% ipython --no-banner

In [1]: import numpy as np

In [2]: np.set_printoptions(precision=2, suppress=True, linewidth=160, legacy="1.25")

In [3]: def rnd(a):
   ...:     return np.round(a, 2) + 0
   ...: 

In [4]: data = np.array([[0.2, -1.2, 2.0],
   ...:     [-0.2, -0.3, 0.3],
   ...:     [0.6, -1.0, -1.5],
   ...:     [0.3, 0.6, -1.2],
   ...:     [-1.0, -0.4, -0.3],
   ...:     [0.7, 1.0, -0.1],
   ...:     [-0.4, -1.4, -1.9],
   ...:     [0.2, 1.5, -0.2],
   ...:     [-0.9, -0.5, 0.9],
   ...:     [-0.1, -0.1, 0.7],
   ...:     [0.2, -1.2, -0.1],
   ...:     [1.1, -0.3, 1.8],
   ...:     [0.6, 1.7, -0.6],
   ...:     [0.7, 0.6, 0.7],
   ...:     [-1.2, -0.4, 0.1],
   ...:     [-0.6, 1.4, -0.1],
   ...:     [-1.8, 0.9, -0.1],
   ...:     [-0.2, -0.4, -1.4],
   ...:     [0.0, 0.2, 1.2],
   ...:     [-2.3, 0.2, -0.7],
   ...:     [1.1, -1.5, -0.8]])

In [5]: rng = np.random.default_rng(213)

In [6]: data[:, 1] = -1 * data[:, 0] + 0.1 * rng.normal(size=21)

In [7]: print(rnd(data))
[[ 0.2  -0.18  2.  ]
 [-0.2   0.1   0.3 ]
 [ 0.6  -0.62 -1.5 ]
 [ 0.3  -0.25 -1.2 ]
 [-1.    1.01 -0.3 ]
 [ 0.7  -0.88 -0.1 ]
 [-0.4   0.51 -1.9 ]
 [ 0.2  -0.02 -0.2 ]
 [-0.9   0.92  0.9 ]
 [-0.1   0.01  0.7 ]
 [ 0.2  -0.31 -0.1 ]
 [ 1.1  -1.2   1.8 ]
 [ 0.6  -0.52 -0.6 ]
 [ 0.7  -0.7   0.7 ]
 [-1.2   1.13  0.1 ]
 [-0.6   0.47 -0.1 ]
 [-1.8   1.67 -0.1 ]
 [-0.2   0.24 -1.4 ]
 [ 0.    0.02  1.2 ]
 [-2.3   2.23 -0.7 ]
 [ 1.1  -1.04 -0.8 ]]

In [8]: Xs = data - data.mean(axis=0)

In [9]: V = np.linalg.svd(Xs)[2][:2]

In [10]: other = Xs - Xs @ V.T @ V

In [11]: print(rnd(np.diag(V.T @ V)))
[0.51 0.49 1.  ]

In [12]: Z = data[[18, 4]].astype(float)

In [13]: for _ in range(6):
    ...:     labels = np.linalg.norm(data[:, None] - Z, axis=-1).argmin(axis=1)
    ...:     Z = np.array([data[labels == j].mean(axis=0) for j in range(2)])
    ...: 

In [14]: print(labels)
[0 0 0 0 1 0 1 0 1 0 0 0 0 0 1 1 1 1 0 1 0]

In [15]: print(rnd(Z))
[[ 0.42 -0.43  0.17]
 [-1.05  1.02 -0.44]]

In [16]: print(np.bincount(labels))
[13  8]

In [17]: print(np.abs(Z[1] - Z[0]).argmax())
0

In [18]: blk = np.stack([Z, 4 * Z, Z[::-1]])

In [19]: print(blk.shape)
(3, 2, 3)

In [20]: print(np.linalg.matrix_rank(blk))
[2 2 2]

In [21]: print(rnd(np.einsum("bij,cij->bc", blk, blk)))
[[ 2.73 10.9  -1.9 ]
 [10.9  43.61 -7.6 ]
 [-1.9  -7.6   2.73]]

In [22]: mat = np.array([[0, -2, 0, -2], [-2, 0, 2, -1], [2, -1, -1, 2], [2, 2, 2, 1]])

In [23]: print(mat)
[[ 0 -2  0 -2]
 [-2  0  2 -1]
 [ 2 -1 -1  2]
 [ 2  2  2  1]]

In [24]: x0 = np.array([-1, 1, -3, 5])

In [25]: y = mat @ x0

In [26]: c, lr = np.zeros(4), 1 / np.linalg.norm(mat, 2) ** 2

In [27]: for i in range(150):
    ...:     c -= lr * mat.T @ (mat @ c - y)
    ...:     if i % 50 == 0: print(i, round(np.linalg.norm(mat @ c - y), 2))
    ...: 
0 7.86
50 0.05
100 0.0

In [28]: print(rnd(np.linalg.cond(mat)))
3.84

In [29]: print(rnd(c))
[-1.  1. -3.  5.]

In [30]: Z = np.sign(np.array([[-1, 1, 3], [0, 3, 2], [-3, -1, 1]]))

In [31]: other = (np.tril(Z, -1) + np.eye(3)) @ (np.triu(Z, 1) + np.eye(3))

In [32]: w = np.array([-7, -3, -9])

In [33]: m1 = np.rint(other * w @ np.linalg.inv(other)) + 0

In [34]: print(m1)
[[-13.  -2.  -6.]
 [ -6.  -9.  -6.]
 [ 10.   2.   3.]]

In [35]: print(rnd(np.abs(np.linalg.eigvals(m1)).max()))
9.0

In [36]: print(rnd(np.linalg.det(m1)))
-189.0

In [37]: print((m1 + m1.T) / 2)
[[-13.  -4.   2.]
 [ -4.  -9.  -2.]
 [  2.  -2.   3.]]

In [38]: print(m1 @ m1)
[[ 121.   32.   72.]
 [  72.   81.   72.]
 [-112.  -32.  -63.]]

In [39]: print(np.allclose(m1, m1.T))
False

In [40]: f = np.array([1, 0, 2])

In [41]: other = m1 + np.outer(f, np.eye(3)[2])

In [42]: print(np.linalg.matrix_rank(other - m1))
1

In [43]: print(np.einsum("ij,ji->", m1, m1))
139.0

In [44]: print(rnd(np.linalg.det(m1.T)))
-189.0

In [45]: print(rnd(np.linalg.det(m1[::-1])))
189.0

In [46]: print(rnd(np.linalg.det(2 * m1)), rnd(np.linalg.det(m1)))
-1512.0 -189.0

In [47]: print(np.einsum("ii->", m1))
-19.0

In [48]: print(rnd(np.linalg.eigvals(m1)))
[-3. -9. -7.]

In [49]: E = np.load("sample9.npy")

In [50]: print(E)
[[ 1  3 -1]
 [ 4 -1 -9]
 [ 4  1 -4]]

In [51]: labels = rng.permutation(3)

In [52]: print(labels)
[1 2 0]

In [53]: other = E[labels][:, labels]

In [54]: print(other)
[[-1 -9  4]
 [ 1 -4  4]
 [ 3 -1  1]]

In [55]: Q = E.astype(float).copy()

In [56]: for j in range(3):
    ...:     Q[:, j] -= Q[:, :j] @ (Q[:, :j].T @ Q[:, j])
    ...:     Q[:, j] /= np.linalg.norm(Q[:, j])
    ...: 

In [57]: print(rnd(Q.T @ Q))
[[1. 0. 0.]
 [0. 1. 0.]
 [0. 0. 1.]]

In [58]: print(rnd(Q))
[[ 0.17  0.89 -0.43]
 [ 0.7  -0.42 -0.58]
 [ 0.7   0.19  0.69]]

In [59]: other = np.array([[3, 4, -3], [-4, 3, 0], [2, -5, -3]])

In [60]: Z = np.array([[-3]])

In [61]: M = np.block([[other, np.array([[-2], [-2], [1]])], [np.zeros((1, 3)), Z]])

In [62]: print(M)
[[ 3.  4. -3. -2.]
 [-4.  3.  0. -2.]
 [ 2. -5. -3.  1.]
 [ 0.  0.  0. -3.]]

In [63]: x0 = np.array([2, 0, 1, 0])

In [64]: y = M @ x0

In [65]: print(y)
[ 3. -8.  1.  0.]

In [66]: print(rnd(np.linalg.solve(M.T, M[0])))
[1. 0. 0. 0.]

In [67]: print(rnd(np.linalg.solve(M, y + M[:, 3])))
[2. 0. 1. 1.]

In [68]: proj = np.triu(np.array([[-1, 2, -2, -8], [6, -4, 8, 2], [8, -6, 8, -5], [1, -1, -5, 5]]), 1) + np.eye(4)

In [69]: other = proj @ M @ np.linalg.inv(proj)

In [70]: print(other)
[[   -9.    38.  -319. -1727.]
 [   12.   -61.   488.  2658.]
 [    2.    -9.    73.   415.]
 [    0.     0.     0.    -3.]]

In [71]: print(np.allclose(other, other.T))
False

In [72]: print(rnd(np.linalg.det(other)))
351.0

In [73]: print((other + other.T) / 2)
[[  -9.    25.  -158.5 -863.5]
 [  25.   -61.   239.5 1329. ]
 [-158.5  239.5   73.   207.5]
 [-863.5 1329.   207.5   -3. ]]

In [74]: print(np.trace(other))
0.0

In [75]: other = np.array([[-8, 5], [6, -7], [-4, 0], [6, 6]])

In [76]: print(np.einsum("ij->j", M))
[ 1.  2. -6. -6.]

In [77]: print(M @ other)
[[  0. -25.]
 [ 38. -53.]
 [-28.  51.]
 [-18. -18.]]

In [78]: print(np.einsum("ik,kj->ji", M, other))
[[  0.  38. -28. -18.]
 [-25. -53.  51. -18.]]

In [79]: print(np.einsum("ik,kj->ij", M, other))
[[  0. -25.]
 [ 38. -53.]
 [-28.  51.]
 [-18. -18.]]

In [80]: print(np.einsum("ij,ij->i", M, M))
[38. 29. 39.  9.]

In [81]: print(np.linalg.matrix_rank(M @ other))
2

In [82]: Z = np.sign(np.array([[2, 0, -2], [-1, 0, 1], [2, 2, 2]]))

In [83]: other = (np.tril(Z, -1) + np.eye(3)) @ (np.triu(Z, 1) + np.eye(3))

In [84]: w = np.array([3, 2, -2])

In [85]: X = np.rint(other * w @ np.linalg.inv(other)) + 0

In [86]: print(X)
[[-7. -5.  5.]
 [17. 11. -9.]
 [ 7.  3. -1.]]

In [87]: print(np.count_nonzero(data))
62

In [88]: print(data.shape)
(21, 3)

In [89]: np.zeros(21, 3)
Traceback (most recent call last):
  Cell In[89], line 1
    np.zeros(21, 3)
TypeError: Cannot interpret '3' as a data type


In [90]: print(rnd(np.linalg.svd(data, compute_uv=False)))
[5.82 4.51 0.28]

In [91]: A = np.load("x.npy")

In [92]: print(A)
[[ 5.  0. -1.]
 [ 1.  4. -1.]
 [ 2.  0.  2.]]

In [93]: x0 = np.array([5, 4, 2])

In [94]: a = np.maximum(A @ x0, 0)

In [95]: print(A.T @ a)
[162.  76. -14.]

In [96]: print(A * (a > 1e-9)[:, None])
[[ 5.  0. -1.]
 [ 1.  4. -1.]
 [ 2.  0.  2.]]

In [97]: w, V = np.linalg.eig(A)

In [98]: print(rnd(np.sort(np.linalg.eigvals(A.T))))
[3. 4. 4.]

In [99]: print(rnd(np.abs(np.linalg.eigvals(A)).max()))
4.0

In [100]: print(rnd(np.linalg.matrix_power(A, 3)))
[[101.   0. -37.]
 [ 37.  64. -37.]
 [ 74.   0. -10.]]

In [101]: print(np.allclose(A, A.T))
False

In [102]: print(np.trace(A))
11.0

In [103]: print(np.allclose(A @ A.T, A.T @ A))
False

In [104]: print(rnd(np.sort(np.abs(np.linalg.eigvals(A)))))
[3. 4. 4.]

In [105]: print((A - A.T) / 2)
[[ 0.  -0.5 -1.5]
 [ 0.5  0.  -0.5]
 [ 1.5  0.5  0. ]]
